>>> import numpy as np
>>> from numpy import linalg as LA
>>> np.set_printoptions(precision=2, suppress=True, linewidth=160, sign=" ")
>>> def rnd(a):
...     return np.round(a, 2) + 0
... 
>>> feats = np.loadtxt("out5.csv", delimiter=",")
>>> print(feats)
[[ 4.  1.  1.  1.]
 [ 1.  4.  1.  1.]
 [ 1.  1.  4.  1.]
 [ 1.  1.  1.  4.]]
>>> # equal to its transpose
>>> out = np.array([[-1, -1], [-1, 1], [-1, 2], [0, -2]])
>>> print(LA.matrix_rank(np.vstack([feats, out.T])))
4
>>> print(np.einsum("ij->j", feats))
[ 7.  7.  7.  7.]
>>> print(np.vstack([feats, out.T]).shape)
(6, 4)
>>> print(LA.matrix_rank(feats @ out))
2
>>> L = LA.cholesky(feats)
>>> print(rnd(L))
[[ 2.    0.    0.    0.  ]
 [ 0.5   1.94  0.    0.  ]
 [ 0.5   0.39  1.9   0.  ]
 [ 0.5   0.39  0.32  1.87]]
>>> print(rnd(np.diag(L) ** 2))
[ 4.    3.75  3.6   3.5 ]
>>> print(feats / np.sqrt(np.outer(np.diag(feats), np.diag(feats))))
[[ 1.    0.25  0.25  0.25]
 [ 0.25  1.    0.25  0.25]
 [ 0.25  0.25  1.    0.25]
 [ 0.25  0.25  0.25  1.  ]]
>>> ev, V = LA.eig(feats)
>>> print(rnd(np.sort(LA.eigvals(feats @ feats))))
[  9.   9.   9.  49.]
>>> print(rnd(ev))
[ 3.  7.  3.  3.]
>>> print(rnd(feats @ V[:, 0] - ev[0] * V[:, 0]))
[ 0.  0.  0.  0.]
>>> print(rnd(np.sort(LA.eigvals(LA.inv(feats)))))
[ 0.14  0.33  0.33  0.33]
>>> f = np.array([0, 0, -1, -2])
>>> out = feats + np.outer(f, np.eye(4)[1])
>>> print(out)
[[ 4.  1.  1.  1.]
 [ 1.  4.  1.  1.]
 [ 1.  0.  4.  1.]
 [ 1. -1.  1.  4.]]
>>> print(LA.matrix_rank(LA.inv(out) - LA.inv(feats), tol=1e-8))
1
>>> print(LA.matrix_rank(out - feats))
1
>>> m1 = np.loadtxt("a.csv", delimiter=",")
>>> print(rnd(m1))
[[-3.74 -4.98 -7.83]
 [ 2.62  7.96 -5.46]
 [ 0.52 -2.78  9.59]
 [ 0.89 -2.03  9.75]
 [-1.34 -6.1   7.81]
 [ 3.82  5.26  7.59]
 [-1.27 -5.99  7.9 ]
 [-0.61  2.59 -9.64]
 [-3.72 -4.92 -7.87]
 [-4.4  -7.77 -4.51]
 [ 4.36  8.83  1.72]
 [-3.93 -5.62 -7.27]
 [-3.89 -9.1   1.47]
 [ 4.17  6.54  6.31]
 [ 3.54  8.9  -2.86]]
>>> # rank 2
>>> left, sv, vt = LA.svd(m1)
>>> V = vt[:(sv > 1e-8).sum()]
>>> rng = np.random.default_rng(928)
>>> vec = m1[6] + 4 * m1[10] + rng.integers(2) * np.eye(3)[2]
>>> print(rnd(vec))
[ 16.18  29.33  14.78]
>>> print(rnd(np.diag(V.T @ V)))
[ 0.2   0.83  0.97]
>>> print(LA.matrix_rank(np.vstack([m1, vec])))
2
>>> print(rnd(V.T @ V))
[[ 0.2   0.37  0.15]
 [ 0.37  0.83 -0.07]
 [ 0.15 -0.07  0.97]]
>>> print(rnd(LA.norm(m1[7] - m1[5])))
18.0
>>> print(rnd(LA.norm(m1[7], 1)), rnd(LA.norm(m1[7], np.inf)))
12.84 9.64
>>> print(rnd(LA.norm(m1, 1)), rnd(LA.norm(m1, np.inf)))
97.6 17.02
>>> print(rnd(LA.norm(m1) ** 2 / LA.norm(m1, 2) ** 2))
1.85
>>> print(rnd(LA.norm(m1, 2)))
28.48
>>> print(rnd(LA.norm(m1, axis=0)))
[ 12.37  24.63  27.21]
>>> def softmax(z):
...     e = np.exp(z - z.max(axis=-1, keepdims=True))
...     return e / e.sum(axis=-1, keepdims=True)
... 
>>> print(rnd(softmax(m1[2] + -1)))
[ 0.  0.  1.]
>>> print(rnd(softmax(10 * m1[2])))
[ 0.  0.  1.]
>>> att = m1 @ m1.T / np.sqrt(3)
>>> print(rnd(softmax(att)[2] @ m1))
[ 0.67 -2.47  9.65]
>>> rank = LA.matrix_rank(m1)
>>> print(rank)
2
>>> null = LA.svd(m1)[2][rank:].T
>>> print(rnd(null @ null.T))
[[ 0.8  -0.37 -0.15]
 [-0.37  0.17  0.07]
 [-0.15  0.07  0.03]]
>>> cent = m1[[0, 11]].astype(float)
>>> for _ in range(3):
...     lab = LA.norm(m1[:, None] - cent, axis=-1).argmin(axis=1)
...     cent = np.array([m1[lab == j].mean(axis=0) for j in range(2)])
... 
>>> print(lab)
[ 0  0  1  1  1  1  1  0  0  0  0  0  1  1  0]
>>> print(rnd(cent))
[[-0.73  0.62 -5.47]
 [ 0.42 -2.03  7.2 ]]
>>> print(np.bincount(lab))
[ 8  7]
>>> print(rnd(cent[1] - cent[0]))
[ 1.15 -2.65 12.67]
>>> E = np.loadtxt("data.csv", delimiter=",")
>>> print(E)
[[ 2.  3.  0.  2.]
 [ 2.  3.  0.  2.]]
>>> # rank 1
>>> out = E[0, 0] * E[1:] - np.outer(E[1:, 0], E[0])
>>> print(out)
[[ 0.  0.  0.  0.]]
>>> print(LA.matrix_rank(out), LA.matrix_rank(E))
0 1
>>> print(E[:, 0] / E[0, 0])
[ 1.  1.]
>>> print(np.flatnonzero(~out.round(6).any(axis=1)))
[ 0]
>>> G = E.T @ E
>>> print(G)
[[  8.  12.   0.   8.]
 [ 12.  18.   0.  12.]
 [  0.   0.   0.   0.]
 [  8.  12.   0.   8.]]
>>> print(np.diag(G))
[  8.  18.   0.   8.]
>>> print(rnd(LA.eigvalsh(G)[::-1]))
[ 34.   0.   0.   0.]
>>> print((E @ E.T).shape)
(2, 2)
>>> print(np.allclose(G, G.T))
True
>>> print(LA.matrix_rank(G))
1
>>> arr = np.array([[1, 3, 1, 3, 1, 3],
...     [5, 9, 5, 9, 5, 9],
...     [5, 4, 5, 4, 5, 4],
...     [1, 3, 1, 3, 1, 3],
...     [5, 9, 5, 9, 5, 9],
...     [5, 4, 5, 4, 5, 4]])
>>> print([round(float(x), 2) for x in LA.svd(arr, compute_uv=False)[:3]])
[30.18, 5.56, 0.0]
>>> mat = np.array([[84, -104, -38, -18],
...     [-104, 166, 96, -17],
...     [-38, 96, 85, -57],
...     [-18, -17, -57, 98]])
>>> # looks like rank 3
>>> left, sv, vt = LA.svd(mat)
>>> V = vt[:(sv > 1e-8).sum()]
>>> vec = mat[0] + -2 * mat[3] + rng.integers(2) * np.eye(4)[1]
>>> print(vec)
[ 120.  -70.   76. -214.]
>>> print(rnd(LA.norm(vec - V.T @ V @ vec)))
0.0
>>> print(rnd(np.diag(V.T @ V)))
[ 0.78  0.61  0.64  0.98]
>>> print(LA.cond(mat) > 100)
True
>>> print([round(float(x), 2) for x in LA.svd(mat, compute_uv=False)[:3]])
[292.33, 128.5, 12.17]
>>> print(LA.matrix_rank(mat, rtol=0.1))
2
>>> G = mat.T @ mat
>>> print(G)
[[ 19640 -29342 -15380    658]
 [-29342  47877  29017  -8088]
 [-15380  29017  21134 -11379]
 [   658  -8088 -11379  13466]]
>>> X = np.loadtxt("sample11.csv", delimiter=",")
>>> print(X)
[[ 8.  4.  2. -8.]
 [ 4.  4. -2. -4.]
 [ 2. -2.  5. -2.]
 [-8. -4. -2.  8.]]
>>> # equal to its transpose
>>> rank = LA.matrix_rank(X)
>>> print(rank)
2
>>> null = LA.svd(X)[2][rank:].T
>>> print(LA.matrix_rank(X.T @ X), LA.matrix_rank(X @ X.T))
2 2
>>> print(rnd(null @ null.T))
[[ 0.57 -0.2  -0.13  0.43]
 [-0.2   0.6   0.4   0.2 ]
 [-0.13  0.4   0.27  0.13]
 [ 0.43  0.2   0.13  0.57]]
>>> print([int(LA.matrix_rank(X[:i])) for i in range(1, len(X) + 1)])
[1, 2, 2, 2]
>>> A = np.load("m.npy")
>>> print(A)
[[-1  0  0  0]
 [-3 -2  0  0]
 [-3  0 -1  0]
 [-3  3 -3 -2]]
>>> # triangular: eigenvalues sit on the diagonal
>>> th = np.radians(45)
>>> R = np.eye(4)
>>> R[0, 0] = R[1, 1] = np.cos(th)
>>> R[0, 1], R[1, 0] = -np.sin(th), np.sin(th)
>>> print(rnd(R))
[[ 0.71 -0.71  0.    0.  ]
 [ 0.71  0.71  0.    0.  ]
 [ 0.    0.    1.    0.  ]
 [ 0.    0.    0.    1.  ]]
>>> out = A @ R.T
>>> print(rnd(out))
[[-0.71 -0.71  0.    0.  ]
 [-0.71 -3.54  0.    0.  ]
 [-2.12 -2.12 -1.    0.  ]
 [-4.24  0.   -3.   -2.  ]]
>>> print(rnd(np.abs(out - A).max(axis=0)))
[ 2.29  3.    0.    0.  ]
>>> print(rnd(LA.svd(A, compute_uv=False)), rnd(LA.svd(out, compute_uv=False)))
[ 6.23  3.97  0.61  0.26] [ 6.23  3.97  0.61  0.26]
>>> ev, V = LA.eigh(X)
>>> vec = np.array([0, 0, 0, 2])
>>> print(rnd(LA.eigvalsh(X[1:, 1:])))
[  0.     6.44  10.56]
>>> print(rnd(V * np.abs(ev) @ V.T))
[[ 8.  4.  2. -8.]
 [ 4.  4. -2. -4.]
 [ 2. -2.  5. -2.]
 [-8. -4. -2.  8.]]
>>> print(rnd(V * np.maximum(ev, 0) @ V.T))
[[ 8.  4.  2. -8.]
 [ 4.  4. -2. -4.]
 [ 2. -2.  5. -2.]
 [-8. -4. -2.  8.]]
>>> print(vec @ X @ vec)
32.0
>>> print(rnd(LA.eigvals(A).sum().real))
-6.0
>>> print(np.einsum("ij,ji->", A, A))
10
>>> print(rnd(LA.det(2 * A)), rnd(LA.det(A)))
64.0 4.0
>>> print(rnd(LA.eigvals(A)))
[-2. -2. -1. -1.]
>>> M = np.load("block8.npy")
>>> print(M)
[[-15.36 -15.27  10.57]
 [-14.99 -14.98   8.74]
 [-14.95 -15.44  10.39]
 [-14.57 -15.04  11.56]
 [-15.14 -16.51   9.56]
 [-16.07 -13.72   8.84]
 [-15.34 -16.34   9.  ]
 [-16.15 -15.72   9.11]
 [-13.5  -14.67   8.78]
 [-13.83 -14.68   8.93]
 [-13.21 -15.24   7.65]]
>>> ev, V = LA.eigh(mat)
>>> vec = np.array([2, 4, -7, 1])
>>> print(rnd(V * np.abs(ev) @ V.T))
[[  84. -104.  -38.  -18.]
 [-104.  166.   96.  -17.]
 [ -38.   96.   85.  -57.]
 [ -18.  -17.  -57.   98.]]
>>> print(rnd(LA.eigvalsh(mat[1:, 1:])))
[   4.15  100.26  244.59]
>>> print(np.abs(mat).sum(axis=1).max(), rnd(np.abs(ev).max()))
383 292.33
>>> Xs = M - M.mean(axis=0)
>>> left, sv, vt = LA.svd(Xs, full_matrices=False)
>>> print(np.abs(vt[0]).argmax())
2
>>> print(rnd((sv ** 2).sum() ** 2 / (sv ** 4).sum()))
2.6
>>> print(rnd(sv))
[ 3.74  2.72  2.41]
>>> print(rnd(sv ** 2 / (sv ** 2).sum()))
[ 0.51  0.27  0.21]
>>> print(LA.matrix_rank(Xs))
3
>>> print(rnd(vt[0] * np.sign(vt[0, np.abs(vt[0]).argmax()])))
[-0.56 -0.19  0.81]
>>> print(np.searchsorted(np.cumsum(sv ** 2) / (sv ** 2).sum(), 0.9) + 1)
3
>>> left, sv, vt = LA.svd(M, full_matrices=False)
>>> print(np.abs(left[:, 0]).round(6).argmax())
4
>>> print(rnd(sv))
[ 77.14   3.05   2.57]
>>> print(rnd(left.T @ M @ vt.T))
[[ 77.14   0.     0.  ]
 [  0.     3.05   0.  ]
 [  0.     0.     2.57]]
>>> hat = M @ LA.solve(M.T @ M, M.T)
>>> print(rnd(LA.eigvalsh(hat)))
[ 0.  0.  0.  0.  0.  0.  0.  0.  1.  1.  1.]
>>> print(rnd(np.diag(hat)))
[ 0.2   0.14  0.17  0.59  0.17  0.68  0.19  0.23  0.13  0.1   0.4 ]
>>> print(np.allclose(hat @ hat, hat))
True
>>> print(rnd(np.trace(hat)))
3.0
>>> print(rnd(hat @ M[:, 0]))
[-15.36 -14.99 -14.95 -14.57 -15.14 -16.07 -15.34 -16.15 -13.5  -13.83 -13.21]
>>> vec = np.array([3, 0, 2])
>>> print(rnd(M @ np.ones(3)))
[-20.06 -21.23 -20.   -18.05 -22.09 -20.95 -22.68 -22.76 -19.39 -19.58 -20.8 ]
